% ipython --no-banner

In [1]: import numpy as np

In [2]: import numpy.linalg as la

In [3]: np.set_printoptions(precision=2, suppress=True, linewidth=120)

In [4]: rd = lambda a: np.round(a, 2) + 0

In [5]: W0 = np.load("a.npy")

In [6]: print(W0)
[[ 0.05 -2.   -1.   -1.    2.   -1.    1.  ]
 [ 0.   -0.95 -3.   -1.    2.    0.    3.  ]
 [-1.   -2.   -0.95 -3.   -1.   -3.    2.  ]
 [-3.   -3.    1.   -1.95 -3.    0.   -1.  ]
 [ 3.    2.    0.    2.   -2.95  2.    3.  ]
 [-2.   -3.    1.    0.    0.    0.05  3.  ]
 [ 0.   -2.   -1.   -1.    2.   -1.    1.05]]

In [7]: left, sig, VT = la.svd(W0)

In [8]: print(np.argmax(sig[:-1] / (sig[1:] + 1e-6)) + 1)
6

In [9]: A2 = left[:, :6] @ np.diag(sig[:6]) @ VT[:6]

In [10]: print(rd(la.norm(W0 - A2, 2)), rd(sig[6]))
0.0 0.0

In [11]: print(la.matrix_rank(W0, rtol=0.05))
6

In [12]: print(la.matrix_rank(A2))
6

In [13]: print(rd(la.norm(W0 - A2) / la.norm(W0)))
0.0

In [14]: vec = np.array([2, 3, 2, 2, 1, 3, 0])

In [15]: h = np.maximum(W0 @ vec, 0)

In [16]: print(rd(np.tanh(W0 @ vec)))
[-1. -1. -1. -1.  1. -1. -1.]

In [17]: print(rd(W0.T @ h))
[ 57.15  38.1    0.    38.1  -56.2   38.1   57.15]

In [18]: print(np.flatnonzero(h > 1e-9))
[4]

In [19]: print(rd(la.det(W0)))
-1.88

In [20]: print((W0 + W0.T) / 2)
[[ 0.05 -1.   -1.   -2.    2.5  -1.5   0.5 ]
 [-1.   -0.95 -2.5  -2.    2.   -1.5   0.5 ]
 [-1.   -2.5  -0.95 -1.   -0.5  -1.    0.5 ]
 [-2.   -2.   -1.   -1.95 -0.5   0.   -1.  ]
 [ 2.5   2.   -0.5  -0.5  -2.95  1.    2.5 ]
 [-1.5  -1.5  -1.    0.    1.    0.05  1.  ]
 [ 0.5   0.5   0.5  -1.    2.5   1.    1.05]]

In [21]: print((W0 - W0.T) / 2)
[[ 0.  -1.   0.   1.  -0.5  0.5  0.5]
 [ 1.   0.  -0.5  1.   0.   1.5  2.5]
 [ 0.   0.5  0.  -2.  -0.5 -2.   1.5]
 [-1.  -1.   2.   0.  -2.5  0.   0. ]
 [ 0.5  0.   0.5  2.5  0.   1.   0.5]
 [-0.5 -1.5  2.   0.  -1.   0.   2. ]
 [-0.5 -2.5 -1.5  0.  -0.5 -2.   0. ]]

In [22]: print(np.allclose(W0, W0.T))
False

In [23]: W0.inv()
AttributeError: 'numpy.ndarray' object has no attribute 'inv'


In [24]: print(np.trace(W0))
-5.65

In [25]: print(np.allclose(W0 @ W0.T, W0.T @ W0))
False

In [26]: def softmax(z):
    ...:     e = np.exp(z - z.max(axis=-1, keepdims=True))
    ...:     return e / e.sum(axis=-1, keepdims=True)
    ...: 

In [27]: print(rd(softmax(W0[1])))
[0.03 0.01 0.   0.01 0.24 0.03 0.66]

In [28]: print(rd(softmax(10 * W0[1])))
[0. 0. 0. 0. 0. 0. 1.]

In [29]: S = W0 @ W0.T / np.sqrt(7)

In [30]: print(rd(softmax(S + np.triu(np.full(S.shape, -np.inf), 1))))
[[1.   0.   0.   0.   0.   0.   0.  ]
 [0.02 0.98 0.   0.   0.   0.   0.  ]
 [0.   0.   1.   0.   0.   0.   0.  ]
 [0.   0.   0.   1.   0.   0.   0.  ]
 [0.   0.   0.   0.   1.   0.   0.  ]
 [0.   0.   0.02 0.02 0.   0.95 0.  ]
 [0.23 0.33 0.16 0.   0.   0.05 0.23]]

In [31]: print(rd(softmax(S)[1] @ W0))
[-0.02 -1.   -2.91 -1.02  1.96 -0.06  2.93]

In [32]: print(rd(softmax(S)))
[[0.23 0.33 0.15 0.   0.   0.05 0.24]
 [0.01 0.96 0.01 0.   0.   0.   0.02]
 [0.   0.   0.99 0.   0.   0.   0.  ]
 [0.   0.   0.   1.   0.   0.   0.  ]
 [0.   0.   0.   0.   1.   0.   0.  ]
 [0.   0.   0.02 0.02 0.   0.95 0.  ]
 [0.23 0.33 0.16 0.   0.   0.05 0.23]]
